% ipython --no-banner

In [1]: import numpy as np

In [2]: np.set_printoptions(precision=2, suppress=True, linewidth=140, sign=" ")

In [3]: mat = np.loadtxt("case8.csv", delimiter=",")

In [4]: print(mat)
[[ 7.03  0.   15.04]
 [ 0.01  0.    0.09]
 [-0.03 14.05 -5.04]
 [-2.94 -4.03 -4.97]]

In [5]: rng = np.random.default_rng(3328)

In [6]: z = rng.permutation(3)

In [7]: A2 = mat[:, z] * rng.choice([-1, 1], 3)

In [8]: print(A2)
[[ 7.03  0.   15.04]
 [ 0.01  0.    0.09]
 [-0.03 14.05 -5.04]
 [-2.94 -4.03 -4.97]]

In [9]: U, _, Vh = np.linalg.svd(mat.T @ A2)

In [10]: print(z)
[ 0  1  2]

In [11]: print(round(np.log10(np.linalg.cond(mat))))
3

In [12]: print(np.linalg.cond(mat) > 100)
True

In [13]: A2 = np.c_[mat[:, :1] @ np.array([[2]]), np.array([-2, 0, -3, 1])]

In [14]: print(A2)
[[14.06 -2.  ]
 [ 0.02  0.  ]
 [-0.06 -3.  ]
 [-5.88  1.  ]]

In [15]: print(np.linalg.matrix_rank(A2))
2

In [16]: print(np.linalg.matrix_rank(np.c_[mat, A2]))
4

In [17]: print(np.round(np.linalg.lstsq(mat, A2[:, 0])[0], 2) + 0)
[ 2.  0.  0.]

In [18]: print(np.linalg.norm(np.linalg.qr(mat)[0].T @ A2, axis=0) ** 2 / ((A2 ** 2).sum(axis=0) + 1e-12))
[ 1.    0.99]

In [19]: arr = np.array([[-3, -2, -1],
    ...:     [0, 1, 2],
    ...:     [3, 4, 5],
    ...:     [6, 7, 8],
    ...:     [9, 10, 11],
    ...:     [12, 13, 14],
    ...:     [15, 16, 17],
    ...:     [18, 19, 20]])

In [20]: print(arr)
[[-3 -2 -1]
 [ 0  1  2]
 [ 3  4  5]
 [ 6  7  8]
 [ 9 10 11]
 [12 13 14]
 [15 16 17]
 [18 19 20]]

In [21]: # rank 2

In [22]: Q, evecs = np.linalg.qr(mat[:, :2])[0], np.linalg.qr(mat[:, 2:])[0]

In [23]: sv = np.linalg.svd(Q.T @ evecs, compute_uv=False)

In [24]: print(round(np.linalg.norm(Q @ Q.T - evecs @ evecs.T, 2), 2))
1.0

In [25]: x = np.array([1, 4, 1])

In [26]: rhs = mat @ x

In [27]: print(np.linalg.solve(mat.T @ mat, mat.T @ rhs))
[ 1.  4.  1.]

In [28]: try:
    ...:     np.linalg.solve(mat, rhs)
    ...: except np.linalg.LinAlgError as e:
    ...:     print(repr(e))
    ...: 
LinAlgError('Last 2 dimensions of the array must be square')

In [29]: print(np.round(np.linalg.pinv(mat) @ mat, 2) + 0)
[[ 1.  0.  0.]
 [ 0.  1.  0.]
 [ 0.  0.  1.]]

In [30]: print(rhs)
[ 22.07   0.1   51.13 -24.03]

In [31]: rhs = rhs + 0.05 * rng.normal(size=4)

In [32]: print(rhs)
[ 22.01   0.03  51.16 -24.08]

In [33]: coef, *_ = np.linalg.lstsq(mat, rhs)

In [34]: print([round(float(np.linalg.norm(np.linalg.solve(mat.T @ mat + lam * np.eye(3), mat.T @ rhs))), 2) for lam in (0, 1, 10, 100)])
[4.25, 4.22, 4.05, 2.85]

In [35]: print(np.round(mat.T @ (rhs - mat @ coef), 2) + 0)
[ 0.  0.  0.]

In [36]: print(coef)
[ 0.93  4.01  1.03]

In [37]: feats = np.loadtxt("layer4.csv", delimiter=",")

In [38]: print(feats)
[[ 68.67  25.5   85.48 -27.09 -25.49]
 [ 67.79  25.09  84.41 -26.63 -25.08]
 [ 46.57  15.36  58.41 -16.07 -15.13]
 [ 40.85  12.81  51.39 -13.53 -12.48]
 [ 40.53  12.67  51.   -13.4  -12.33]
 [ 27.52   7.11  35.    -8.3   -6.43]
 [ 26.36   6.63  33.57  -7.9   -5.93]
 [ 25.06   6.11  31.98  -7.46  -5.36]
 [ 21.46   4.68  27.53  -6.3   -3.82]
 [ 17.72   3.26  22.89  -5.2   -2.28]
 [ 11.61   1.16  15.27  -3.65  -0.02]
 [  8.49   0.26  11.34  -2.98   0.93]
 [  6.92  -0.13   9.35  -2.65   1.31]
 [  6.45  -0.23   8.75  -2.56   1.4 ]
 [ -0.39   0.4   -0.65   0.7   -0.79]
 [ -0.42   0.44  -0.7    0.77  -0.87]
 [ -1.     2.69  -2.26   5.47  -5.46]
 [ -1.     3.09  -2.41   6.49  -6.32]
 [ -0.99   3.46  -2.54   7.5   -7.14]
 [ -0.98   3.92  -2.69   8.84  -8.18]
 [ -0.95   4.73  -2.96  11.46 -10.07]
 [ -0.93   5.21  -3.13  13.15 -11.22]
 [ -1.07   7.46  -4.31  23.46 -17.35]
 [ -1.13   7.72  -4.51  24.94 -18.14]
 [ -1.23   8.11  -4.84  27.35 -19.38]
 [ -1.75   9.22  -6.13  35.52 -23.28]
 [ -5.17  11.46 -12.38  65.44 -35.02]
 [ -6.23  11.7  -14.11  72.38 -37.36]
 [ -6.48  11.75 -14.52  73.98 -37.88]]

In [39]: # null space of dimension 2

In [40]: d = np.linalg.norm(feats[:, None] - feats[None], axis=-1)

In [41]: print((d + 1e9 * np.eye(29)).round(6).argmin(axis=1))
[  1   0   3   4   3   6   5   6   7   8  11  12  13  12  15  14  17  18  17  18  21  20  23  22  23  24  27  28  27]

In [42]: print(d.mean(axis=1).argmax())
0
